$ python -q
>>> import numpy as np
>>> from numpy import linalg as LA
>>> np.set_printoptions(precision=2, suppress=True, linewidth=100, floatmode="fixed")
>>> A = np.load("dump.npy")
>>> A
array([[ 9, -7,  9, -7,  9, -7],
       [-1,  9, -1,  9, -1,  9],
       [ 1,  6,  1,  6,  1,  6],
       [ 9, -7,  9, -7,  9, -7],
       [-1,  9, -1,  9, -1,  9],
       [ 1,  6,  1,  6,  1,  6]])
>>> np.allclose(A[:-1].T @ LA.lstsq(A[:-1].T, A[-1])[0], A[-1])
True
>>> LA.lstsq(A[:-1].T, A[-1])[2]
np.int32(2)
>>> np.abs(np.diag(LA.qr(A)[1])) > 1e-9
array([ True,  True, False, False, False, False])
>>> rng = np.random.default_rng(885)
>>> A2 = A + rng.integers(-2, 3, (6, 2)) @ rng.integers(-2, 3, (2, 6))
>>> A2
array([[13, -8,  8, -5,  7, -5],
       [ 1, 10, -2,  9, -3,  9],
       [ 1,  9,  0,  4, -1,  4],
       [11, -6,  8, -7,  7, -7],
       [-3,  8,  0,  9,  1,  9],
       [-4,  5,  3,  5,  5,  5]])
>>> np.abs(A2 - A).sum(axis=1)
array([12,  6, 10,  6,  6, 14])
>>> rank = LA.matrix_rank(A2)
>>> rank
np.int64(4)
>>> N = LA.svd(A2)[2][rank:].T
>>> [int(LA.matrix_rank(A2[:i])) for i in range(1, len(A2) + 1)]
[1, 2, 3, 4, 4, 4]
>>> np.round(A2 @ N, 2) + 0
array([[0.00, 0.00],
       [0.00, 0.00],
       [0.00, 0.00],
       [0.00, 0.00],
       [0.00, 0.00],
       [0.00, 0.00]])
>>> np.round(N @ N.T, 2) + 0
array([[ 0.03,  0.01, -0.13, -0.01,  0.10, -0.01],
       [ 0.01,  0.01, -0.07,  0.00,  0.05,  0.00],
       [-0.13, -0.07,  0.60,  0.03, -0.46,  0.03],
       [-0.01,  0.00,  0.03,  0.50, -0.03, -0.50],
       [ 0.10,  0.05, -0.46, -0.03,  0.36, -0.03],
       [-0.01,  0.00,  0.03, -0.50, -0.03,  0.50]])
>>> LA.matrix_rank(A2.T @ A2), LA.matrix_rank(A2 @ A2.T)
(np.int64(4), np.int64(4))
>>> w1 = np.array([[9, -5, -3],
...     [-2, -9, -9],
...     [-8, -1, 7],
...     [-6, -5, 7],
...     [-5, -2, -1],
...     [-3, 3, -2]])
>>> coef = np.array([3, 6, 6])
>>> act = np.maximum(A @ w1 + coef, 0)
>>> LA.matrix_rank(act)
np.int64(1)
>>> act
array([[44, 11, 61],
       [ 0,  0,  0],
       [ 0,  0,  0],
       [44, 11, 61],
       [ 0,  0,  0],
       [ 0,  0,  0]])
>>> (act > 0).mean(axis=0)
array([0.33, 0.33, 0.33])
>>> basis = np.array([[2, 0], [1, -2], [2, 1]])
>>> act @ basis
array([[221,  39],
       [  0,   0],
       [  0,   0],
       [221,  39],
       [  0,   0],
       [  0,   0]])
>>> def softmax(z):
...     e = np.exp(z - z.max(axis=-1, keepdims=True))
...     return e / e.sum(axis=-1, keepdims=True)
... 
>>> np.round(softmax(A[5]), 2) + 0
array([0.00, 0.33, 0.00, 0.33, 0.00, 0.33])
>>> S = A @ A.T / np.sqrt(6)
>>> softmax(S).round(6).argmax(axis=1)
array([0, 1, 1, 0, 1, 1])
>>> softmax(S)[5] @ A
array([-1.00,  9.00, -1.00,  9.00, -1.00,  9.00])
>>> M = np.load("run0.npy")
>>> M
array([[-1.76, -3.11, -3.50],
       [ 4.69, -1.39, -1.04],
       [ 2.39, -3.44,  2.73],
       [ 0.57, -2.42, -4.34],
       [ 2.56, -1.60, -3.99],
       [ 4.18, -0.82, -2.62],
       [-4.58, -1.19,  1.63],
       [-0.34,  4.92,  0.80],
       [-3.29,  2.33, -2.96],
       [-0.24, -0.59,  4.96],
       [-4.12,  2.79,  0.48],
       [-1.16,  0.88,  4.78],
       [-0.86,  1.50, -4.69]])
>>> Xc = M - M.mean(axis=0)
>>> vecs = LA.svd(Xc)[2][:2]
>>> A2 = Xc - Xc @ vecs.T @ vecs
>>> A2.std(axis=0)
array([1.09, 1.65, 0.03])
>>> round(LA.norm(A2) / LA.norm(Xc), 2)
np.float64(0.4)
>>> np.round(np.cov(Xc @ vecs.T, rowvar=False), 2) + 0
array([[13.15,  0.00],
       [ 0.00,  9.27]])
>>> np.diag(vecs.T @ vecs)
array([0.70, 0.30, 1.00])
>>> LA.norm(A2, axis=1).round(6).argmax()
np.int64(7)
>>> basis = M[[11, 8]].astype(float)
>>> for _ in range(6):
...     z = LA.norm(M[:, None] - basis, axis=-1).argmin(axis=1)
...     basis = np.array([M[z == j].mean(axis=0) for j in range(2)])
... 
>>> z
array([1, 1, 0, 1, 1, 1, 0, 1, 1, 0, 1, 0, 1])
>>> basis[1] - basis[0]
array([ 1.08,  1.33, -5.95])
>>> np.bincount(z)
array([4, 9])
>>> arr = np.loadtxt("arr.csv", delimiter=",")
>>> arr
array([[ -6.00,   0.00,   0.00],
       [  0.00,  -7.00, -16.00],
       [  0.00,   0.00,   9.00]])
>>> A2 = arr / np.sqrt((arr ** 2).mean(axis=1, keepdims=True))
>>> arr - arr.mean(axis=1, keepdims=True)
array([[-4.00,  2.00,  2.00],
       [ 7.67,  0.67, -8.33],
       [-3.00, -3.00,  6.00]])
>>> LA.matrix_rank(A2) == LA.matrix_rank(arr)
np.True_
>>> A2[1]
array([ 0.00, -0.69, -1.59])
>>> LA.matrix_rank(arr - arr.mean(axis=1, keepdims=True))
np.int64(2)
>>> O, vecs = LA.qr(arr[:, :2])[0], LA.qr(arr[:, 2:])[0]
>>> sigma = LA.svd(O.T @ vecs, compute_uv=False)
>>> np.degrees(np.arccos(sigma.clip(0, 1)))
array([29.36])
>>> (sigma > 0.9).sum()
np.int64(0)
>>> proj = np.triu(np.array([[-1, 2, 0], [2, -1, -1], [0, -1, 1]]), 1) + np.eye(3)
>>> A2 = proj @ arr @ LA.inv(proj)
>>> round(LA.det(A2), 2)
np.float64(378.0)
>>> np.trace(A2), np.trace(arr)
(np.float64(-4.0), np.float64(-4.0))
>>> K = np.array([[1, 0, 0, 2, 2], [3, 1, -3, 1, 0], [0, 0, 0, 3, 1]])
>>> A2 = np.array([[1, 1], [2, 2], [1, 0], [1, 1], [1, 2]])
>>> np.einsum("ik,kj->ij", K, A2)
array([[5, 7],
       [3, 6],
       [4, 5]])
>>> LA.matrix_rank(np.vstack([K, A2.T]))
np.int64(5)
>>> K @ A2
array([[5, 7],
       [3, 6],
       [4, 5]])
>>> A2 = K + rng.integers(-2, 3, (3, 2)) @ rng.integers(-2, 3, (2, 5))
>>> A2
array([[-1,  2,  2,  4, -2],
       [ 5,  5, -5,  3, -4],
       [ 6,  0, -6,  1,  5]])
>>> np.abs(A2 - K).sum(axis=1)
array([12, 14, 18])
>>> r0 = np.array([-5, -2, -4])
>>> np.convolve(A2[2], r0)
array([-30, -12,   6,   7,  -3, -14, -20])
>>> np.array([np.convolve(row, r0, "same") for row in A2])
array([[ -8, -10, -32,  -6, -12],
       [-35,  -5, -25,  34,  -4],
       [-12,   6,   7,  -3, -14]])
>>> W0 = np.eye(3, dtype=int)[rng.permutation(3)] * np.array([3, 3, 0])
>>> W0
array([[3, 0, 0],
       [0, 3, 0],
       [0, 0, 0]])
>>> # null space of dimension 1
>>> LA.pinv(W0)
array([[0.33, 0.00, 0.00],
       [0.00, 0.33, 0.00],
       [0.00, 0.00, 0.00]])
>>> LA.norm(W0, axis=0)
array([3.00, 3.00, 0.00])
>>> W0[:, 0] @ W0[:, 2]
np.int64(0)
>>> W0.T @ W0
array([[9, 0, 0],
       [0, 9, 0],
       [0, 0, 0]])
>>> feats = np.array([[0.0, 0.0, -1.0, -1.0],
...     [0.0, 0.0, 0.0, 0.0],
...     [-1.0, 0.0, 0.0, -1.0],
...     [-1.0, 0.0, -1.0, 0.0]])
>>> t = np.radians(90)
>>> R = np.eye(3)
>>> R[1, 1] = R[0, 0] = np.cos(t)
>>> R[1, 0], R[0, 1] = -np.sin(t), np.sin(t)
>>> R.round(2) + 0
array([[ 0.00,  1.00,  0.00],
       [-1.00,  0.00,  0.00],
       [ 0.00,  0.00,  1.00]])
>>> A2 = M @ R.T
>>> A2
array([[-3.11,  1.76, -3.50],
       [-1.39, -4.69, -1.04],
       [-3.44, -2.39,  2.73],
       [-2.42, -0.57, -4.34],
       [-1.60, -2.56, -3.99],
       [-0.82, -4.18, -2.62],
       [-1.19,  4.58,  1.63],
       [ 4.92,  0.34,  0.80],
       [ 2.33,  3.29, -2.96],
       [-0.59,  0.24,  4.96],
       [ 2.79,  4.12,  0.48],
       [ 0.88,  1.16,  4.78],
       [ 1.50,  0.86, -4.69]])
>>> np.allclose(LA.norm(M, axis=1), LA.norm(A2, axis=1))
True
>>> LA.svd(M, compute_uv=False), LA.svd(A2, compute_uv=False)
(array([12.67, 10.64,  7.17]), array([12.67, 10.64,  7.17]))
>>> np.abs(A2 - M).max(axis=0)
array([6.91, 5.77, 0.00])
>>> vec = np.array([1, 2, 3])
>>> h1 = np.maximum(A2 @ vec, 0)
>>> np.maximum(A2 @ vec, 0) - np.maximum(-A2 @ vec, 0)
array([-10.09, -13.89,  -0.03, -16.58, -18.69, -17.04,  12.86,   8.00,   0.03,  14.77,  12.47,
        17.54, -10.85])
>>> np.tanh(A2 @ vec)
array([-1.00, -1.00, -0.03, -1.00, -1.00, -1.00,  1.00,  1.00,  0.03,  1.00,  1.00,  1.00, -1.00])
>>> np.maximum(A2 @ (3 * vec), 0)
array([ 0.00,  0.00,  0.00,  0.00,  0.00,  0.00, 38.58, 24.00,  0.09, 44.31, 37.41, 52.62,  0.00])
>>> A2 * (h1 > 1e-9)[:, None]
array([[-0.00,  0.00, -0.00],
       [-0.00, -0.00, -0.00],
       [-0.00, -0.00,  0.00],
       [-0.00, -0.00, -0.00],
       [-0.00, -0.00, -0.00],
       [-0.00, -0.00, -0.00],
       [-1.19,  4.58,  1.63],
       [ 4.92,  0.34,  0.80],
       [ 2.33,  3.29, -2.96],
       [-0.59,  0.24,  4.96],
       [ 2.79,  4.12,  0.48],
       [ 0.88,  1.16,  4.78],
       [ 0.00,  0.00, -0.00]])
>>> np.allclose(feats[:-1].T @ LA.lstsq(feats[:-1].T, feats[-1])[0], feats[-1])
False
>>> round(np.trace(LA.pinv(feats) @ feats), 2)
np.float64(3.0)
>>> LA.matrix_rank(feats, rtol=0.1)
np.int64(3)
>>> LA.cond(feats) > 100
np.True_
>>> np.round(LA.norm(feats, 2) / LA.norm(feats), 2)
np.float64(0.82)
>>> U, sigma, VT = LA.svd(feats)
>>> np.argmax(sigma[:-1] / (sigma[1:] + 1e-6)) + 1
np.int64(3)
>>> A2 = U[:, :3] @ np.diag(sigma[:3]) @ VT[:3]
>>> round(float(np.abs(feats - A2).max()), 2)
0.0
>>> LA.matrix_rank(A2)
np.int64(3)
>>> np.round(LA.norm(feats - A2, 2), 2), round(float(sigma[3]), 2)
(np.float64(0.0), 0.0)
>>> round(LA.norm(feats - A2) / LA.norm(feats), 2)
np.float64(0.0)
